In [1]: import numpy as np

In [2]: import numpy.linalg as la

In [3]: np.set_printoptions(precision=2, suppress=True, linewidth=100)

In [4]: J = np.array([[0.2, -0.6, 0.0, 1.3, 0.0, 4.0, 1.3],
   ...:     [1.3, -1.0, -3.1, 0.5, -1.7, 12.0, -1.7],
   ...:     [0.1, 0.2, 0.2, -1.2, -0.2, 10.0, 0.4]])

In [5]: def softmax(z):
   ...:     e = np.exp(z - z.max(axis=-1, keepdims=True))
   ...:     return e / e.sum(axis=-1, keepdims=True)
   ...: 

In [6]: np.round(softmax(10 * J[0]), 2) + 0
Out[6]: array([0., 0., 0., 0., 0., 1., 0.])

In [7]: softmax(J[0] + 4)
Out[7]: array([0.02, 0.01, 0.02, 0.06, 0.02, 0.83, 0.06])

In [8]: softmax(J[0])
Out[8]: array([0.02, 0.01, 0.02, 0.06, 0.02, 0.83, 0.06])

In [9]: att = J @ J.T / np.sqrt(7)

In [10]: softmax(att).round(6).argmax(axis=1)
Out[10]: array([1, 1, 1])

In [11]: np.round(softmax(att + np.triu(np.full(att.shape, -np.inf), 1)), 2) + 0
Out[11]: 
array([[1., 0., 0.],
       [0., 1., 0.],
       [0., 1., 0.]])

In [12]: softmax(att)[0] @ J
Out[12]: array([ 1.25, -0.95, -2.97,  0.43, -1.64, 11.92, -1.62])

In [13]: np.round(softmax(att), 2) + 0
Out[13]: 
array([[0.  , 0.96, 0.04],
       [0.  , 1.  , 0.  ],
       [0.  , 1.  , 0.  ]])

In [14]: other = J / la.norm(J, axis=1, keepdims=True)

In [15]: cov = other @ other.T

In [16]: cov[0]
Out[16]: array([1.  , 0.83, 0.87])

In [17]: np.round(np.degrees(np.arccos(np.clip(cov[0, 1], -1, 1))), 2)
Out[17]: np.float64(33.41)

In [18]: cov
Out[18]: 
array([[1.  , 0.83, 0.87],
       [0.83, 1.  , 0.92],
       [0.87, 0.92, 1.  ]])

In [19]: x0 = np.array([-1, 3, -1, 2, 2, 3, -2])

In [20]: np.einsum("ij,j->i", J, x0)
Out[20]: array([10. , 35.8, 26.7])

In [21]: J @ np.ones(7)
Out[21]: array([6.2, 6.3, 9.5])

In [22]: J @ np.eye(7)[2]
Out[22]: array([ 0. , -3.1,  0.2])

In [23]: J * x0
Out[23]: 
array([[-0.2, -1.8, -0. ,  2.6,  0. , 12. , -2.6],
       [-1.3, -3. ,  3.1,  1. , -3.4, 36. ,  3.4],
       [-0.1,  0.6, -0.2, -2.4, -0.4, 30. , -0.8]])
